>>> import numpy as np
>>> np.set_printoptions(precision=2, suppress=True, linewidth=200, floatmode="fixed")
>>> def rnd(a):
...     return np.round(a, 2) + 0
... 
>>> mat = np.loadtxt("run6.csv", delimiter=",")
>>> print(mat)
[[-1.50  0.50  0.70  0.70 -0.60 -0.60  0.40  0.70  0.40 -0.70  0.20 -1.60]
 [ 0.80  0.60  2.00  0.00  1.50  2.50  1.20 -1.10  0.80  0.30 -0.10 -0.90]
 [-2.30  0.60  0.10 -1.30 -0.60 -2.10  0.60  1.10  0.70  1.90 -0.60  1.40]
 [ 1.30 -0.30  0.70  0.10 -0.30 -0.70  0.10  0.80 -0.70  0.50  1.60  0.10]
 [ 0.70  0.80  0.30  1.40  0.50  0.50 -0.40  1.20  0.00 -0.40 -0.60  1.40]
 [ 0.40  0.40 -1.20 -0.60  1.60  0.30  1.60  0.40 -2.00 -1.00  1.80 -0.50]
 [-1.00  1.50 -0.20  0.30 -1.50  0.00 -1.50 -0.20 -0.70 -2.10 -1.20  1.30]
 [-0.30 -2.50  1.50  1.70 -1.80  1.10  0.10  0.00  1.60  0.90  1.20  0.10]
 [-0.50  1.00  0.90  0.00  0.50 -1.40 -1.00  0.50 -0.80  0.00  0.30 -0.40]
 [ 1.00  0.30 -0.30 -0.10  0.30 -0.60 -1.50  0.60  1.10 -1.00 -1.00  0.00]
 [-1.00  1.50 -0.80 -0.20 -0.60  2.00 -0.30  0.90 -0.60  1.40 -0.20  0.90]
 [-2.30 -0.70 -1.00 -1.30  0.70 -0.80 -0.90  0.20  0.20  1.20 -1.00  0.30]
 [ 0.50 -0.60  0.60 -0.30  0.60  1.40 -0.90  0.40  0.80  0.10 -0.70  0.00]
 [ 1.60 -0.40  0.80  0.10 -0.80  1.30  0.30  0.60  0.80  0.10  0.50 -1.40]
 [-0.80 -0.60  1.60 -0.20 -0.40 -0.60 -0.80 -0.10 -1.40  0.60 -0.60  0.70]]
>>> Q, r_ = np.linalg.qr(mat)
>>> print(Q.shape, r_.shape)
(15, 12) (12, 12)
>>> print(rnd(abs(r_[0, 0])), rnd(np.linalg.norm(mat[:, 0])))
4.75 4.75
>>> print(rnd(np.linalg.norm(mat) ** 2 / np.linalg.norm(mat, 2) ** 2))
3.69
>>> print(rnd(np.linalg.norm(mat[1], 1)), rnd(np.linalg.norm(mat[1], np.inf)))
11.8 2.5
>>> print(rnd(np.linalg.norm(mat, 2)))
6.88
>>> sig = 3 * 0.7 ** np.arange(14)
>>> rng = np.random.default_rng(3751)
>>> data = rng.normal(size=(31, 14)) * rng.permutation(sig)
>>> print(rnd(data))
[[ 0.25  0.34  0.06  0.07  0.66 -5.57 -0.02  2.37 -0.21 -0.02  0.05  0.10 -0.33  0.04]
 [-0.06  0.52  0.07 -0.05 -0.24 -1.04 -0.16 -1.10  1.49 -0.06  0.17  0.57 -1.53 -0.05]
 [-0.20  1.45  0.04  0.35 -0.69 -2.95  0.04 -1.18 -0.03 -0.02 -0.41  0.01  2.04  0.03]
 [-0.01 -0.62 -0.07 -0.11  1.46 -3.10  0.18  1.28 -2.04 -0.02 -0.31 -0.46 -0.51  0.06]
 [ 0.07 -0.19  0.09 -0.18  0.58  2.47  0.06 -2.00 -1.70  0.01 -0.12 -0.47  1.21  0.01]
 [ 0.14 -0.34 -0.03  0.38  0.85  1.13  0.10  1.84  1.59  0.03 -0.22 -0.28  0.19  0.05]
 [-0.18 -0.17 -0.02  0.26  0.22  0.74 -0.03 -0.08  2.08  0.06  0.31  0.47 -0.19 -0.05]
 [ 0.12  0.00  0.07 -0.36  0.37 -1.37 -0.12 -0.72  2.04  0.02  0.23  0.10 -0.61  0.02]
 [ 0.07 -0.85  0.00 -0.13  0.64 -2.77  0.01  0.03 -1.47 -0.01  0.43  0.00  0.50  0.04]
 [ 0.04  1.08 -0.08 -0.26 -0.18 -1.37  0.02  2.47  0.78  0.04 -0.05  0.29 -1.15  0.07]
 [-0.09 -0.22  0.06  0.14 -0.17 -1.47  0.05 -0.51  1.43 -0.01  0.29  0.24 -1.24 -0.01]
 [-0.07  1.40  0.07 -0.02 -0.38  1.33 -0.28 -1.11  2.10  0.00 -0.08 -0.42 -0.01 -0.01]
 [-0.14  0.43 -0.04 -0.12 -0.49 -2.33  0.06  1.26  0.00 -0.01  0.06  0.61 -0.79  0.00]
 [-0.17 -0.58 -0.04 -0.05 -0.57 -0.95  0.04 -0.20 -0.17 -0.01  0.14  0.24  0.34 -0.02]
 [-0.10  0.00  0.06 -0.19 -0.14  1.84 -0.02 -0.42  2.80 -0.01 -0.18 -0.45  1.76 -0.08]
 [-0.04  0.01 -0.05  0.08  0.05  0.68  0.00 -0.58 -1.42 -0.01  0.02  0.09  1.20  0.04]
 [-0.10  0.09 -0.06 -0.18 -0.26 -0.75  0.10  2.29 -1.95 -0.03  0.07 -0.12  0.26  0.03]
 [-0.07 -0.34 -0.09  0.41  0.22  2.84 -0.06  0.40 -0.73 -0.02  0.06  0.31 -0.19 -0.01]
 [ 0.03  0.05 -0.09 -0.19  0.70 -4.20  0.03 -2.25  3.39  0.02 -0.18 -0.23 -1.23 -0.05]
 [-0.23  0.59  0.08  0.09  0.86 -2.92  0.10 -2.29 -0.95  0.00  0.03  0.25  0.66  0.03]
 [ 0.16 -0.52 -0.01  0.10 -0.31 -5.59  0.06 -1.44 -2.26  0.02  0.11  0.21  1.74 -0.08]
 [-0.16  1.70  0.14  0.00 -0.73 -1.12 -0.04 -0.22 -2.92  0.04  0.15  0.28  2.13  0.05]
 [ 0.08  0.45  0.03  0.28  1.44  3.38  0.02  0.45 -1.48  0.01  0.09  0.04 -0.89 -0.01]
 [ 0.08 -0.62  0.02  0.28  0.37  4.28 -0.06  2.68  1.92  0.00 -0.23  0.19 -0.77  0.02]
 [-0.03  0.41  0.01  0.06  0.71  0.67 -0.02 -0.66  1.90 -0.02 -0.07  0.27 -2.28  0.07]
 [ 0.01 -0.16  0.06  0.15 -0.40 -0.88  0.04  0.52  0.50 -0.03  0.09  0.24 -0.44 -0.01]
 [ 0.11  0.37 -0.09  0.05  1.13  3.92  0.05  0.07 -1.39  0.01 -0.11 -0.39  1.42 -0.04]
 [ 0.03 -0.42  0.07 -0.29  0.75  2.74  0.08  1.35 -0.27 -0.03 -0.23 -0.03 -0.23 -0.02]
 [ 0.12  0.24  0.01 -0.06 -0.73  6.99  0.07  3.06  2.55  0.00  0.15 -0.23  0.85  0.06]
 [ 0.07 -0.08  0.00  0.10  0.52 -4.01 -0.09  3.19 -2.08  0.00 -0.08  0.19  0.62 -0.03]
 [-0.06 -0.27 -0.03 -0.06 -0.88 -0.89  0.03 -0.62 -0.85 -0.01  0.07  0.15  0.05  0.01]]
>>> P = data @ np.linalg.solve(data.T @ data, data.T)
>>> print(rnd(P @ data[:, 6]))
[-0.02 -0.16  0.04  0.18  0.06  0.10 -0.03 -0.12  0.01  0.02  0.05 -0.28  0.06  0.04 -0.02  0.00  0.10 -0.06  0.03  0.10  0.06 -0.04  0.02 -0.06 -0.02  0.04  0.05  0.08  0.07 -0.09  0.03]
>>> print(rnd(np.linalg.eigvalsh(P)))
[0.00 0.00 0.00 0.00 0.00 0.00 0.00 0.00 0.00 0.00 0.00 0.00 0.00 0.00 0.00 0.00 0.00 1.00 1.00 1.00 1.00 1.00 1.00 1.00 1.00 1.00 1.00 1.00 1.00 1.00 1.00]
>>> print(rnd(np.diag(P)))
[0.49 0.50 0.62 0.50 0.36 0.40 0.59 0.42 0.50 0.52 0.36 0.60 0.31 0.19 0.54 0.31 0.37 0.37 0.53 0.47 0.55 0.57 0.51 0.47 0.36 0.20 0.56 0.49 0.66 0.53 0.13]
>>> print(rnd(np.trace(P)))
14.0
